% python3 -q
>>> import numpy as np
>>> np.set_printoptions(suppress=True, linewidth=200)
>>> W0 = np.loadtxt("x.csv", delimiter=",")
>>> print(W0)
[[ 0.462  0.197  0.501  0.508]
 [ 0.43  -0.462  0.04  -0.99 ]
 [ 0.988  0.291  0.867  0.363]
 [ 0.731 -0.05   0.414 -0.578]
 [-0.611 -0.422 -0.629 -0.935]
 [-0.53   0.572  0.973  0.912]
 [-0.245  0.245 -0.1    0.885]
 [-0.264 -0.422  0.927 -0.999]
 [ 0.641 -0.834 -0.956 -1.   ]
 [-0.11   0.422  0.701  0.922]
 [-0.06   0.1    1.    -0.999]
 [ 0.05   0.501  0.915  0.909]
 [ 0.43   0.197  0.999 -0.988]
 [ 0.876 -0.38  -0.327 -0.949]
 [ 0.629  0.291  0.31   0.856]
 [-0.01  -0.501 -0.99  -0.523]
 [-0.892  0.572  0.572  0.993]
 [-0.168 -0.782 -0.932 -0.999]
 [ 0.604  0.197 -0.941  0.988]
 [-0.04  -0.537 -0.994 -0.523]
 [ 0.824  0.05  -0.774  0.814]
 [ 0.629 -0.197 -0.995  0.919]
 [ 0.675 -0.197 -0.226 -0.696]
 [ 0.04   0.935  1.     0.999]
 [ 0.675 -0.664 -0.485 -0.999]
 [ 0.245  0.149  0.912 -0.508]]
>>> cen = W0 - W0.mean(axis=0)
>>> left, sv, Vh = np.linalg.svd(cen, full_matrices=False)
>>> print(np.round(np.abs(Vh[-1]), 3))
[0.001 0.895 0.309 0.321]
>>> Y = np.c_[W0[:, :3] @ np.array([[1, 0, 2], [1, 0, 1], [3, 2, 1]]), np.array([2, 1, 4, 0, 4, 3, 4, 1, 4, 1, 2, 2, 2, 0, 1, 3, 4, 1, 2, 5, 4, 1, 3, 0, 4, 1])]
>>> print(Y.round(3))
[[ 2.162  1.002  1.622  2.   ]
 [ 0.088  0.08   0.438  1.   ]
 [ 3.88   1.734  3.134  4.   ]
 [ 1.923  0.828  1.826  0.   ]
 [-2.92  -1.258 -2.273  4.   ]
 [ 2.961  1.946  0.485  3.   ]
 [-0.3   -0.2   -0.345  4.   ]
 [ 2.095  1.854 -0.023  1.   ]
 [-3.061 -1.912 -0.508  4.   ]
 [ 2.415  1.402  0.903  1.   ]
 [ 3.04   2.     0.98   2.   ]
 [ 3.296  1.83   1.516  2.   ]
 [ 3.624  1.998  2.056  2.   ]
 [-0.485 -0.654  1.045  0.   ]
 [ 1.85   0.62   1.859  1.   ]
 [-3.481 -1.98  -1.511  3.   ]
 [ 1.396  1.144 -0.64   4.   ]
 [-3.746 -1.864 -2.05   1.   ]
 [-2.022 -1.882  0.464  2.   ]
 [-3.559 -1.988 -1.611  5.   ]
 [-1.448 -1.548  0.924  4.   ]
 [-2.553 -1.99   0.066  1.   ]
 [-0.2   -0.452  0.927  3.   ]
 [ 3.975  2.     2.015  0.   ]
 [-1.444 -0.97   0.201  4.   ]
 [ 3.13   1.824  1.551  1.   ]]
>>> print(np.round(np.linalg.norm(np.linalg.qr(W0)[0].T @ Y, axis=0) ** 2 / ((Y ** 2).sum(axis=0) + 1e-12), 3))
[1.    1.    1.    0.095]
>>> print(np.linalg.matrix_rank(np.c_[W0, Y]))
5
>>> print(np.round(np.linalg.norm(Y - W0 @ np.linalg.lstsq(W0, Y)[0], axis=0), 3) + 0)
[ 0.     0.     0.    13.146]
>>> print(np.linalg.matrix_rank(Y))
4
